$ ipython --no-banner

In [1]: import numpy as np

In [2]: from numpy import linalg as LA

In [3]: np.set_printoptions(precision=2, suppress=True, linewidth=160, floatmode="fixed")

In [4]: F = np.load("arr.npy")

In [5]: F
Out[5]: 
array([[ 5.01,  1.99, -1.94,  0.01, -1.03,  4.00],
       [ 4.98,  1.98, -2.00,  0.01, -1.03,  4.04],
       [ 4.98,  1.99, -1.99,  0.04, -1.01,  4.01],
       [ 5.02,  1.97, -1.97, -0.03, -1.00,  4.00],
       [ 5.00,  1.96, -2.04,  0.01, -1.03,  4.00],
       [ 5.02,  2.02, -2.01,  0.02, -0.96,  4.02],
       [ 4.97,  2.01, -1.97,  0.04, -0.98,  4.02],
       [ 5.00,  2.01, -2.03,  0.03, -0.99,  3.99],
       [ 4.97,  1.99, -2.02,  0.00, -1.03,  3.99],
       [ 4.99,  1.99, -1.97,  0.00, -1.00,  3.96],
       [ 4.99,  2.02, -1.97,  0.01, -1.02,  4.00],
       [ 4.99,  2.00, -1.99, -0.01, -0.98,  4.00],
       [ 4.99,  4.02,  4.00,  2.02,  4.98,  1.97],
       [ 5.01,  4.00,  4.02,  2.01,  5.00,  1.99],
       [ 5.02,  4.03,  4.00,  2.02,  4.99,  1.97],
       [ 5.00,  3.99,  4.01,  2.01,  5.02,  1.95],
       [ 5.01,  4.05,  3.99,  2.01,  4.99,  2.02],
       [ 4.99,  4.00,  3.98,  1.98,  5.01,  2.03],
       [ 4.98,  3.99,  3.99,  1.98,  5.01,  1.99],
       [ 5.00,  4.01,  4.00,  1.99,  5.01,  2.00],
       [ 4.98,  4.03,  4.00,  2.01,  5.01,  2.01],
       [ 4.98,  3.99,  3.98,  2.00,  5.01,  2.02],
       [ 5.02,  3.99,  4.00,  2.01,  5.01,  1.97],
       [ 4.95,  3.99,  3.99,  1.98,  4.96,  1.97]])

In [6]: Z = F[[2, 16]].astype(float)

In [7]: for _ in range(4):
   ...:     labels = LA.norm(F[:, None] - Z, axis=-1).argmin(axis=1)
   ...:     Z = np.array([F[labels == j].mean(axis=0) for j in range(2)])
   ...: 

In [8]: labels
Out[8]: array([0, 0, 0, 0, 0, 0, 0, 0, 0, 0, 0, 0, 1, 1, 1, 1, 1, 1, 1, 1, 1, 1, 1, 1])

In [9]: Z
Out[9]: 
array([[ 4.99,  1.99, -1.99,  0.01, -1.01,  4.00],
       [ 4.99,  4.01,  4.00,  2.00,  5.00,  1.99]])

In [10]: print(np.round(Z[1] - Z[0], 2) + 0)
[ 0.00  2.01  5.99  1.99  6.00 -2.01]

In [11]: F.reshape(-1, 2)
Out[11]: 
array([[ 5.01,  1.99],
       [-1.94,  0.01],
       [-1.03,  4.00],
       [ 4.98,  1.98],
       [-2.00,  0.01],
       [-1.03,  4.04],
       [ 4.98,  1.99],
       [-1.99,  0.04],
       [-1.01,  4.01],
       [ 5.02,  1.97],
       [-1.97, -0.03],
       [-1.00,  4.00],
       [ 5.00,  1.96],
       [-2.04,  0.01],
       [-1.03,  4.00],
       [ 5.02,  2.02],
       [-2.01,  0.02],
       [-0.96,  4.02],
       [ 4.97,  2.01],
       [-1.97,  0.04],
       [-0.98,  4.02],
       [ 5.00,  2.01],
       [-2.03,  0.03],
       [-0.99,  3.99],
       [ 4.97,  1.99],
       [-2.02,  0.00],
       [-1.03,  3.99],
       [ 4.99,  1.99],
       [-1.97,  0.00],
       [-1.00,  3.96],
       [ 4.99,  2.02],
       [-1.97,  0.01],
       [-1.02,  4.00],
       [ 4.99,  2.00],
       [-1.99, -0.01],
       [-0.98,  4.00],
       [ 4.99,  4.02],
       [ 4.00,  2.02],
       [ 4.98,  1.97],
       [ 5.01,  4.00],
       [ 4.02,  2.01],
       [ 5.00,  1.99],
       [ 5.02,  4.03],
       [ 4.00,  2.02],
       [ 4.99,  1.97],
       [ 5.00,  3.99],
       [ 4.01,  2.01],
       [ 5.02,  1.95],
       [ 5.01,  4.05],
       [ 3.99,  2.01],
       [ 4.99,  2.02],
       [ 4.99,  4.00],
       [ 3.98,  1.98],
       [ 5.01,  2.03],
       [ 4.98,  3.99],
       [ 3.99,  1.98],
       [ 5.01,  1.99],
       [ 5.00,  4.01],
       [ 4.00,  1.99],
       [ 5.01,  2.00],
       [ 4.98,  4.03],
       [ 4.00,  2.01],
       [ 5.01,  2.01],
       [ 4.98,  3.99],
       [ 3.98,  2.00],
       [ 5.01,  2.02],
       [ 5.02,  3.99],
       [ 4.00,  2.01],
       [ 5.01,  1.97],
       [ 4.95,  3.99],
       [ 3.99,  1.98],
       [ 4.96,  1.97]])

In [12]: F.ravel(order="F")
Out[12]: 
array([ 5.01,  4.98,  4.98,  5.02,  5.00,  5.02,  4.97,  5.00,  4.97,  4.99,  4.99,  4.99,  4.99,  5.01,  5.02,  5.00,  5.01,  4.99,  4.98,  5.00,  4.98,
        4.98,  5.02,  4.95,  1.99,  1.98,  1.99,  1.97,  1.96,  2.02,  2.01,  2.01,  1.99,  1.99,  2.02,  2.00,  4.02,  4.00,  4.03,  3.99,  4.05,  4.00,
        3.99,  4.01,  4.03,  3.99,  3.99,  3.99, -1.94, -2.00, -1.99, -1.97, -2.04, -2.01, -1.97, -2.03, -2.02, -1.97, -1.97, -1.99,  4.00,  4.02,  4.00,
        4.01,  3.99,  3.98,  3.99,  4.00,  4.00,  3.98,  4.00,  3.99,  0.01,  0.01,  0.04, -0.03,  0.01,  0.02,  0.04,  0.03,  0.00,  0.00,  0.01, -0.01,
        2.02,  2.01,  2.02,  2.01,  2.01,  1.98,  1.98,  1.99,  2.01,  2.00,  2.01,  1.98, -1.03, -1.03, -1.01, -1.00, -1.03, -0.96, -0.98, -0.99, -1.03,
       -1.00, -1.02, -0.98,  4.98,  5.00,  4.99,  5.02,  4.99,  5.01,  5.01,  5.01,  5.01,  5.01,  5.01,  4.96,  4.00,  4.04,  4.01,  4.00,  4.00,  4.02,
        4.02,  3.99,  3.99,  3.96,  4.00,  4.00,  1.97,  1.99,  1.97,  1.95,  2.02,  2.03,  1.99,  2.00,  2.01,  2.02,  1.97,  1.97])

In [13]: T = F.reshape(24, 2, -1)

In [14]: np.swapaxes(T, 1, 2)[17]
Out[14]: 
array([[4.99, 1.98],
       [4.00, 5.01],
       [3.98, 2.03]])
